% ipython --no-banner

In [1]: import numpy as np

In [2]: np.set_printoptions(precision=2, suppress=True, linewidth=140)

In [3]: rnd = lambda a: np.round(a, 2) + 0

In [4]: mat = np.array([[-13.34, -11.02, 0.81],
   ...:     [-3.75, -4.73, 2.04],
   ...:     [-1.77, -3.35, 2.11],
   ...:     [0.36, -1.69, 1.92],
   ...:     [1.07, -0.9, 1.55],
   ...:     [1.07, -0.89, 1.54],
   ...:     [1.15, -0.68, 1.35],
   ...:     [1.15, -0.56, 1.2],
   ...:     [0.39, -0.12, 0.28],
   ...:     [0.26, -0.08, 0.18],
   ...:     [-0.65, 0.31, -0.39],
   ...:     [-0.48, 3.22, -0.24],
   ...:     [0.14, 4.2, 0.07],
   ...:     [1.13, 5.53, 0.55],
   ...:     [6.72, 11.6, 3.12],
   ...:     [8.32, 13.15, 3.82],
   ...:     [12.18, 16.78, 5.51]])

In [5]: cen = (mat - mat.mean(axis=0)) / mat.std(axis=0)

In [6]: np.argwhere(np.abs(cen) > 2)
Out[6]: 
array([[ 0,  0],
       [16,  0],
       [16,  1],
       [16,  2]])

In [7]: beta = np.linalg.lstsq(np.delete(cen, 1, axis=1), cen[:, 1])[0]

In [8]: rnd(beta)
Out[8]: array([0.91, 0.01])

In [9]: rnd(1 - np.var(cen[:, 1] - np.delete(cen, 1, axis=1) @ beta))
Out[9]: np.float64(0.85)

In [10]: W0 = np.loadtxt("layer9.csv", delimiter=",")

In [11]: rnd(W0)
Out[11]: 
array([[0.05, 0.16, 0.16],
       [0.16, 0.47, 0.47],
       [0.16, 0.47, 0.47]])

In [12]: x0 = np.array([3, 2, -3])

In [13]: (x0 - W0 @ x0) @ (W0 @ x0)
Out[13]: np.float64(0.0)

In [14]: np.trace(W0)
Out[14]: np.float64(1.0)

In [15]: print(rnd(np.eye(3) - W0))
[[ 0.95 -0.16 -0.16]
 [-0.16  0.53 -0.47]
 [-0.16 -0.47  0.53]]

In [16]: rnd(np.linalg.eigvalsh(2 * W0 - np.eye(3)))
Out[16]: array([-1., -1.,  1.])

In [17]: rank = np.linalg.matrix_rank(W0)

In [18]: rank
Out[18]: np.int64(1)

In [19]: ns = np.linalg.svd(W0)[2][rank:].T

In [20]: rnd(ns @ ns.T)
Out[20]: 
array([[ 0.95, -0.16, -0.16],
       [-0.16,  0.53, -0.47],
       [-0.16, -0.47,  0.53]])

In [21]: ns.shape
Out[21]: (3, 2)

In [22]: print(rnd(W0 @ ns))
[[0. 0.]
 [0. 0.]
 [0. 0.]]

In [23]: other = np.array([[1, 5], [0, 7]])

In [24]: basis = np.kron(other, W0)

In [25]: rnd(basis)
Out[25]: 
array([[0.05, 0.16, 0.16, 0.26, 0.79, 0.79],
       [0.16, 0.47, 0.47, 0.79, 2.37, 2.37],
       [0.16, 0.47, 0.47, 0.79, 2.37, 2.37],
       [0.  , 0.  , 0.  , 0.37, 1.11, 1.11],
       [0.  , 0.  , 0.  , 1.11, 3.32, 3.32],
       [0.  , 0.  , 0.  , 1.11, 3.32, 3.32]])

In [26]: rnd(np.linalg.norm(basis, 2)), rnd(np.linalg.norm(other, 2) * np.linalg.norm(W0, 2))
Out[26]: (np.float64(8.62), np.float64(8.62))
